% ipython --no-banner

In [1]: import numpy as np

In [2]: import numpy.linalg as la

In [3]: np.set_printoptions(precision=2, suppress=True, linewidth=200)

In [4]: tidy = lambda a: np.round(a, 2) + 0

In [5]: M = np.loadtxt("a.csv", delimiter=",")

In [6]: M
Out[6]: 
array([[-3.,  1.,  0.,  0.,  0.,  0.,  0.,  0.,  0.],
       [ 0., -3.,  1.,  0.,  0.,  0.,  0.,  0.,  0.],
       [ 0.,  0., -3.,  1.,  0.,  0.,  0.,  0.,  0.],
       [ 0.,  0.,  0., -3.,  1.,  0.,  0.,  0.,  0.],
       [ 0.,  0.,  0.,  0., -3.,  1.,  0.,  0.,  0.],
       [ 0.,  0.,  0.,  0.,  0., -3.,  1.,  0.,  0.],
       [ 0.,  0.,  0.,  0.,  0.,  0., -3.,  1.,  0.],
       [ 0.,  0.,  0.,  0.,  0.,  0.,  0., -3.,  1.],
       [ 0.,  0.,  0.,  0.,  0.,  0.,  0.,  0., -3.]])

In [7]: # triangular

In [8]: la.matrix_rank(M - M[0, 0] * np.eye(9))
Out[8]: np.int64(8)

In [9]: [int(la.matrix_rank(la.matrix_power(M, p))) for p in range(1, 10)]
Out[9]: [9, 9, 9, 9, 9, 9, 9, 9, 9]

In [10]: tidy(np.sort(la.eigvals(M)))
Out[10]: array([-3., -3., -3., -3., -3., -3., -3., -3., -3.])

In [11]: x = np.array([-3, 5, 2, -2, -3, 0, -4, -2, 4])

In [12]: h1 = np.maximum(M @ x, 0)

In [13]: M.T @ h1
Out[13]: array([-42.,  14.,   0.,  -9., -24.,   9., -30., -20.,  10.])

In [14]: h1
Out[14]: array([14.,  0.,  0.,  3.,  9.,  0., 10., 10.,  0.])

In [15]: np.maximum(M @ (3 * x), 0)
Out[15]: array([42.,  0.,  0.,  9., 27.,  0., 30., 30.,  0.])

In [16]: np.maximum(M @ x, 0) - np.maximum(-M @ x, 0)
Out[16]: array([ 14., -13.,  -8.,   3.,   9.,  -4.,  10.,  10., -12.])
